$ python -q
>>> import numpy as np
>>> np.set_printoptions(precision=2, suppress=True, linewidth=100)
>>> M = np.array([[-2.0, 1.0, 0.0], [0.0, -2.0, 1.0], [0.0, 0.0, -2.0]])
>>> P = np.triu(np.array([[3, -4, -6], [6, 1, -7], [-6, 4, 5]]), 1) + np.eye(3)
>>> B = P @ M @ np.linalg.inv(P)
>>> print(P @ M - M @ P)
[[0. 0. 3.]
 [0. 0. 0.]
 [0. 0. 0.]]
>>> print(np.linalg.matrix_rank(B))
3
>>> ang = np.radians(30)
>>> r_ = np.eye(3)
>>> r_[0, 0] = r_[2, 2] = np.cos(ang)
>>> r_[0, 2], r_[2, 0] = -np.sin(ang), np.sin(ang)
>>> print(r_)
[[ 0.87  0.   -0.5 ]
 [ 0.    1.    0.  ]
 [ 0.5   0.    0.87]]
>>> B = M @ r_.T
>>> print(np.abs(B - M).max(axis=0))
[1. 0. 1.]
>>> print(np.allclose(M @ M.T, B @ B.T))
True
>>> x0 = np.array([7, -1, 7])
>>> y = M @ x0
>>> print(y)
[-15.   9. -14.]
>>> print(np.linalg.solve(M, y + M[:, 1]))
[ 7. -0.  7.]
>>> print(np.linalg.solve(M, M[:, 0]))
[ 1. -0. -0.]
>>> print(round(float(np.linalg.eigvals(M).sum().real), 2))
-6.0
>>> print(np.poly(M))
[ 1.  6. 12.  8.]
>>> print(np.einsum("ii->", M))
-6.0
>>> f = np.array([1, 0, 1, 0, 2, -1])
>>> g = np.array([2, -1, 0, -2, -3, 0, 0, 1])
>>> arr = f[:, None] + g[None, :]
>>> print(arr)
[[ 3  0  1 -1 -2  1  1  2]
 [ 2 -1  0 -2 -3  0  0  1]
 [ 3  0  1 -1 -2  1  1  2]
 [ 2 -1  0 -2 -3  0  0  1]
 [ 4  1  2  0 -1  2  2  3]
 [ 1 -2 -1 -3 -4 -1 -1  0]]
>>> r = np.linalg.matrix_rank(arr)
>>> print(r)
2
>>> null = np.linalg.svd(arr)[2][r:].T
>>> print(np.allclose(arr @ null, 0))
True
>>> print(np.linalg.matrix_rank(arr.T @ arr), np.linalg.matrix_rank(arr @ arr.T))
2 2
>>> print(null.shape)
(8, 6)
>>> print([int(np.linalg.matrix_rank(arr[:i])) for i in range(1, len(arr) + 1)])
[1, 2, 2, 2, 2, 2]
>>> print([int(np.linalg.matrix_rank(np.delete(arr, i, axis=0))) for i in range(6)])
[2, 2, 2, 2, 2, 2]
>>> Uu, sig, vt = np.linalg.svd(arr)
>>> V = vt[:(sig > 1e-8).sum()]
>>> rng = np.random.default_rng(5357)
>>> x0 = arr[4] + -2 * arr[3] + rng.integers(2) * np.eye(8)[3]
>>> print(x0)
[0. 3. 2. 4. 5. 2. 2. 1.]
>>> print(np.diag(V.T @ V))
[0.44 0.15 0.13 0.27 0.51 0.13 0.13 0.23]
>>> f = np.array([-1, 3])
>>> print(np.polyval(f, arr[3]))
[1 4 3 5 6 3 3 2]
>>> print(np.correlate(arr[3], arr[0], "full"))
[  4   0   1  -9  -8  -2   0  16  -1  -2  -8 -10   1   0   3]
>>> print(np.array([np.convolve(row, f, "same") for row in arr]))
[[ -3   9  -1   4  -1  -7   2   1]
 [ -2   7  -3   2  -3  -9   0  -1]
 [ -3   9  -1   4  -1  -7   2   1]
 [ -2   7  -3   2  -3  -9   0  -1]
 [ -4  11   1   6   1  -5   4   3]
 [ -1   5  -5   0  -5 -11  -2  -3]]
>>> print(np.convolve(arr[3], f))
[-2  7 -3  2 -3 -9  0 -1  3]
>>> Uu, sig, vt = np.linalg.svd(arr)
>>> print(sig.round(2) + 0)
[10.42  6.59  0.    0.    0.    0.  ]
>>> print(np.argmax(sig[:-1] / (sig[1:] + 1e-6)) + 1)
2
>>> B = Uu[:, :2] @ np.diag(sig[:2]) @ vt[:2]
>>> print(round(float(np.abs(arr - B).max()), 2))
0.0
>>> print(np.linalg.matrix_rank(arr, rtol=0.05))
2
>>> print(round(float(np.linalg.norm(arr - B, 2)), 2), round(float(sig[2]), 2))
0.0 0.0
>>> q, _ = np.linalg.qr(np.array([[0.8, 1.6, -0.2, -1.9, 0.1, 1.1, -0.2, 0.2],
...     [-0.2, -1.2, -1.1, -2.2, 0.7, -1.6, -0.1, -1.2],
...     [-0.4, -0.5, 0.6, -1.6, -1.4, -0.8, -0.5, 1.2],
...     [-0.9, 0.4, 0.4, 0.1, -0.8, 0.8, 1.5, -0.5],
...     [1.1, -1.7, -1.3, 0.4, 0.5, 0.1, 0.1, 1.0],
...     [-0.8, 1.1, 0.3, 1.6, 1.4, -0.3, 1.1, -0.3],
...     [-1.4, -1.1, -0.1, 1.4, 0.2, -0.1, -0.3, 1.8],
...     [-0.1, 1.1, 1.1, 0.4, 0.5, -0.3, 0.7, -0.4]]))
>>> A = q[:, :8]
>>> print(A)
[[-0.34  0.48  0.42 -0.35 -0.15  0.44 -0.21  0.31]
 [ 0.09 -0.36  0.49 -0.56  0.48 -0.05  0.18 -0.21]
 [ 0.17 -0.15 -0.48 -0.55 -0.05 -0.14  0.01  0.62]
 [ 0.38  0.12  0.1  -0.12 -0.5   0.22  0.71 -0.1 ]
 [-0.47 -0.52  0.09  0.32  0.04  0.27  0.39  0.42]
 [ 0.34  0.33  0.37  0.33  0.32 -0.36  0.17  0.51]
 [ 0.6  -0.33  0.14  0.17 -0.02  0.54 -0.42  0.14]
 [ 0.04  0.33 -0.43  0.03  0.62  0.49  0.25 -0.09]]
>>> x0 = np.array([2, -1, 2, 2, 2, 2, 0, 0])
>>> print([p for p in range(1, 25) if np.allclose(np.linalg.matrix_power(A, p), np.eye(8))])
[]
>>> q, V = np.linalg.qr(A[:, :1])[0], np.linalg.qr(A[:, 1:])[0]
>>> sig = np.linalg.svd(q.T @ V, compute_uv=False)
>>> print(sig.round(2) + 0)
[0.]
>>> f, g = A[6], A[1]
>>> print(np.round(f @ f, 2))
1.0
>>> p = (f @ g) / (f @ f) * f
>>> print(np.round(np.outer(f, g), 2) + 0)
[[ 0.05 -0.22  0.29 -0.33  0.29 -0.03  0.11 -0.12]
 [-0.03  0.12 -0.16  0.18 -0.16  0.02 -0.06  0.07]
 [ 0.01 -0.05  0.07 -0.08  0.07 -0.01  0.02 -0.03]
 [ 0.01 -0.06  0.08 -0.1   0.08 -0.01  0.03 -0.04]
 [ 0.    0.01 -0.01  0.01 -0.01  0.    0.    0.  ]
 [ 0.05 -0.2   0.26 -0.3   0.26 -0.03  0.1  -0.11]
 [-0.04  0.15 -0.2   0.23 -0.2   0.02 -0.08  0.09]
 [ 0.01 -0.05  0.07 -0.08  0.07 -0.01  0.02 -0.03]]
>>> x0 = np.array([2, 2, 1, 2, 1, 2, 1, 0])
>>> y = A @ x0
>>> beta, lr = np.zeros(8), 1 / np.linalg.norm(A, 2) ** 2
>>> for i in range(6):
...     beta -= lr * A.T @ (A @ beta - y)
...     if i % 2 == 0: print(i, round(np.linalg.norm(A @ beta - y), 2))
... 
0 0.0
2 0.0
4 0.0
>>> print(beta.round(2) + 0)
[2. 2. 1. 2. 1. 2. 1. 0.]
>>> print(round(float(np.linalg.cond(A)), 2))
1.0
>>> f = np.array([2, -1, 8, 5, 3, -6, 3, -1])
>>> B = A + np.outer(f, np.eye(8)[3])
>>> print(np.linalg.matrix_rank(B - A))
1
>>> print(B)
[[-0.34  0.48  0.42  1.65 -0.15  0.44 -0.21  0.31]
 [ 0.09 -0.36  0.49 -1.56  0.48 -0.05  0.18 -0.21]
 [ 0.17 -0.15 -0.48  7.45 -0.05 -0.14  0.01  0.62]
 [ 0.38  0.12  0.1   4.88 -0.5   0.22  0.71 -0.1 ]
 [-0.47 -0.52  0.09  3.32  0.04  0.27  0.39  0.42]
 [ 0.34  0.33  0.37 -5.67  0.32 -0.36  0.17  0.51]
 [ 0.6  -0.33  0.14  3.17 -0.02  0.54 -0.42  0.14]
 [ 0.04  0.33 -0.43 -0.97  0.62  0.49  0.25 -0.09]]
>>> print(round(float(np.linalg.det(B) / np.linalg.det(A)), 2), np.round(1 + np.linalg.solve(A, f)[3], 2))
-4.68 -4.68
